% python3 -q
>>> import numpy as np
>>> from numpy import linalg as LA
>>> np.set_printoptions(suppress=True, linewidth=140)
>>> def tidy(a):
...     return np.round(a, 3) + 0
... 
>>> mat = np.load("a.npy")
>>> mat
array([[ 0,  2, -1,  0,  0,  3, -2,  0],
       [-2,  0,  1,  1, -2,  3, -3, -3],
       [ 1, -1,  0,  0,  0, -2,  2, -3],
       [ 0, -1,  0,  0, -3,  4, -2,  1],
       [ 0,  2,  0,  3,  0,  2, -2,  0],
       [-3, -3,  2, -4, -2,  0,  0,  0],
       [ 2,  3, -2,  2,  2,  0,  0,  2],
       [ 0,  3,  3, -1,  0,  0, -2,  0]])
>>> # antisymmetric, zero diagonal
>>> x0 = np.array([2, -1, 0, 3, 0, -2, 0, 3])
>>> x0 @ mat @ x0
np.int64(0)
>>> O = LA.solve(np.eye(8) - mat, np.eye(8) + mat)
>>> tidy(O @ O.T)
array([[1., 0., 0., 0., 0., 0., 0., 0.],
       [0., 1., 0., 0., 0., 0., 0., 0.],
       [0., 0., 1., 0., 0., 0., 0., 0.],
       [0., 0., 0., 1., 0., 0., 0., 0.],
       [0., 0., 0., 0., 1., 0., 0., 0.],
       [0., 0., 0., 0., 0., 1., 0., 0.],
       [0., 0., 0., 0., 0., 0., 1., 0.],
       [0., 0., 0., 0., 0., 0., 0., 1.]])
>>> m1 = np.array([[3, 2, 5, 4, 5, 3, 0, 1],
...     [2, 3, 2, 5, 4, 5, 3, 0],
...     [5, 2, 3, 2, 5, 4, 5, 3],
...     [4, 5, 2, 3, 2, 5, 4, 5],
...     [5, 4, 5, 2, 3, 2, 5, 4],
...     [3, 5, 4, 5, 2, 3, 2, 5],
...     [0, 3, 5, 4, 5, 2, 3, 2],
...     [1, 0, 3, 5, 4, 5, 2, 3]])
>>> evals, V = LA.eigh(m1)
>>> tidy(LA.eigvalsh(m1 + -2 * np.eye(8)))
array([-9.363, -6.981, -3.258, -2.65 ,  1.202,  1.238,  3.036, 24.775])
>>> tidy(V @ np.diag(evals) @ V.T)
array([[3., 2., 5., 4., 5., 3., 0., 1.],
       [2., 3., 2., 5., 4., 5., 3., 0.],
       [5., 2., 3., 2., 5., 4., 5., 3.],
       [4., 5., 2., 3., 2., 5., 4., 5.],
       [5., 4., 5., 2., 3., 2., 5., 4.],
       [3., 5., 4., 5., 2., 3., 2., 5.],
       [0., 3., 5., 4., 5., 2., 3., 2.],
       [1., 0., 3., 5., 4., 5., 2., 3.]])
>>> (evals > 1e-8).sum(), (evals < -1e-8).sum()
(np.int64(4), np.int64(4))
>>> tidy(np.abs(V[:, -1]))
array([0.315, 0.326, 0.38 , 0.387, 0.387, 0.38 , 0.326, 0.315])
>>> tidy(LA.eigvalsh(m1 @ m1))
array([  0.423,   1.581,  10.255,  10.484,  24.806,  25.358,  54.207, 716.886])
>>> tidy(V.T @ m1 @ V)
array([[-7.363,  0.   ,  0.   ,  0.   ,  0.   ,  0.   ,  0.   ,  0.   ],
       [ 0.   , -4.981,  0.   ,  0.   ,  0.   ,  0.   ,  0.   ,  0.   ],
       [ 0.   ,  0.   , -1.258,  0.   ,  0.   ,  0.   ,  0.   ,  0.   ],
       [ 0.   ,  0.   ,  0.   , -0.65 ,  0.   ,  0.   ,  0.   ,  0.   ],
       [ 0.   ,  0.   ,  0.   ,  0.   ,  3.202,  0.   ,  0.   ,  0.   ],
       [ 0.   ,  0.   ,  0.   ,  0.   ,  0.   ,  3.238,  0.   ,  0.   ],
       [ 0.   ,  0.   ,  0.   ,  0.   ,  0.   ,  0.   ,  5.036,  0.   ],
       [ 0.   ,  0.   ,  0.   ,  0.   ,  0.   ,  0.   ,  0.   , 26.775]])
>>> tidy(evals)
array([-7.363, -4.981, -1.258, -0.65 ,  3.202,  3.238,  5.036, 26.775])
>>> E = np.load("test16.npy")
>>> E
array([[ 2., -3., -3., -1.,  1.,  1.,  0.,  3.,  1.,  1.,  3.,  0.,  0.,  0.],
       [-3.,  0.,  3.,  1.,  3.,  2.,  3.,  2.,  3.,  0.,  0.,  1.,  1.,  3.],
       [ 1., -2.,  1.,  1.,  1.,  3.,  1.,  0.,  2.,  3.,  2.,  0.,  1.,  1.],
       [-1.,  1., -1.,  2.,  1.,  0.,  0.,  3.,  2.,  2.,  2.,  3.,  3.,  0.],
       [ 0.,  0.,  0.,  0.,  3.,  2.,  2., -3.,  1.,  1.,  1.,  1.,  3., -3.],
       [ 0.,  0.,  0.,  0.,  1.,  0., -3., -3., -1.,  2.,  3.,  3.,  1., -2.],
       [ 0.,  0.,  0.,  0.,  1.,  1., -2.,  0., -1.,  1.,  1.,  0., -3., -2.],
       [ 0.,  0.,  0.,  0.,  3., -1.,  2.,  0.,  0., -1.,  2.,  1., -3., -1.],
       [ 0.,  0.,  0.,  0.,  3.,  2., -2., -1.,  0.,  0., -2.,  0., -1., -1.],
       [ 0.,  0.,  0.,  0.,  2., -3., -1., -2.,  3.,  2.,  0.,  1., -1.,  0.],
       [ 0.,  0.,  0.,  0.,  2.,  2.,  0., -3.,  2., -1.,  2.,  2., -2.,  2.],
       [ 0.,  0.,  0.,  0.,  0., -2.,  3.,  0.,  3., -1.,  1.,  2., -2., -1.],
       [ 0.,  0.,  0.,  0.,  3., -2.,  2.,  0., -1., -2.,  2.,  1., -1.,  3.],
       [ 0.,  0.,  0.,  0.,  0., -1.,  3.,  1.,  1.,  3.,  2.,  1.,  2., -2.]])
>>> th = np.radians(60)
>>> R = np.eye(14)
>>> R[4, 4] = R[3, 3] = np.cos(th)
>>> R[4, 3], R[3, 4] = -np.sin(th), np.sin(th)
>>> A2 = E @ R.T
>>> tidy(np.abs(A2 - E).max(axis=0))
array([0.   , 0.   , 0.   , 2.598, 2.366, 0.   , 0.   , 0.   , 0.   , 0.   , 0.   , 0.   , 0.   , 0.   ])
>>> print(E.sum(axis=0))
[-1. -4.  0.  3. 24.  4.  8. -3. 15. 10. 19. 16. -2. -3.]
>>> E.sum(axis=1)
array([ 5., 19., 15., 17.,  8.,  1., -4.,  2., -2.,  1.,  6.,  3.,  5., 10.])
>>> E[14]
Traceback (most recent call last):
  File "<python-input-30>", line 1, in <module>
    E[14]
    ~^^^^
IndexError: index 14 is out of bounds for axis 0 with size 14
>>> np.count_nonzero(E)
np.int64(129)
>>> print(tidy(np.sort(np.abs(LA.eigvals(E)))))
[0.005 2.    2.925 2.988 2.988 3.859 3.859 3.921 4.013 4.013 4.066 5.204 5.204 6.232]
>>> np.allclose(E, E.T)
False
>>> LA.cond(E) > 100
np.True_
>>> LA.matrix_rank(E, rtol=0.1)
np.int64(11)
>>> tidy(LA.norm(E, 2) / LA.norm(E))
np.float64(0.506)
>>> np.argsort(-LA.norm(E, axis=0).round(6), kind="stable")[:3]
array([4, 6, 7])
>>> blk = np.stack([E, 2 * E, E[::-1]])
>>> blk.shape
(3, 14, 14)
>>> tidy(LA.norm(blk, axis=(1, 2)))
array([23.238, 46.476, 23.238])
>>> A2 = np.array([[2, 2, -2, -1, 2, -1, 2, 2, -2, 0],
...     [2, -1, -2, -2, -2, 1, 0, -2, 1, -2],
...     [0, -1, 2, -2, -2, -2, 1, 0, 2, 0],
...     [2, 2, 0, 1, 1, 0, -2, 0, 1, 1],
...     [-1, -1, -2, 2, 1, 0, 0, 1, 1, -1],
...     [-2, -2, -2, -2, 0, 0, -1, -1, 2, 2],
...     [0, 2, 2, 2, 0, 1, -1, -2, 2, 1],
...     [2, -1, -1, 1, 1, -2, -2, -1, 0, 1],
...     [0, 2, 1, -1, 2, 0, 0, 0, -1, -1],
...     [2, 1, 1, 1, -1, -1, 2, 2, -2, 2]])
>>> F = A2 - A2.T
>>> F
array([[ 0,  0, -2, -3,  3,  1,  2,  0, -2, -2],
       [ 0,  0, -1, -4, -1,  3, -2, -1, -1, -3],
       [ 2,  1,  0, -2,  0,  0, -1,  1,  1, -1],
       [ 3,  4,  2,  0, -1,  2, -4, -1,  2,  0],
       [-3,  1,  0,  1,  0,  0,  0,  0, -1,  0],
       [-1, -3,  0, -2,  0,  0, -2,  1,  2,  3],
       [-2,  2,  1,  4,  0,  2,  0,  0,  2, -1],
       [ 0,  1, -1,  1,  0, -1,  0,  0,  0, -1],
       [ 2,  1, -1, -2,  1, -2, -2,  0,  0,  1],
       [ 2,  3,  1,  0,  0, -3,  1,  1, -1,  0]])
>>> A2 = F / np.sqrt((F ** 2).mean(axis=1, keepdims=True))
>>> print(tidy(LA.norm(A2, axis=1)))
[3.162 3.162 3.162 3.162 3.162 3.162 3.162 3.162 3.162 3.162]
>>> tidy(A2[2])
array([ 1.754,  0.877,  0.   , -1.754,  0.   ,  0.   , -0.877,  0.877,  0.877, -0.877])
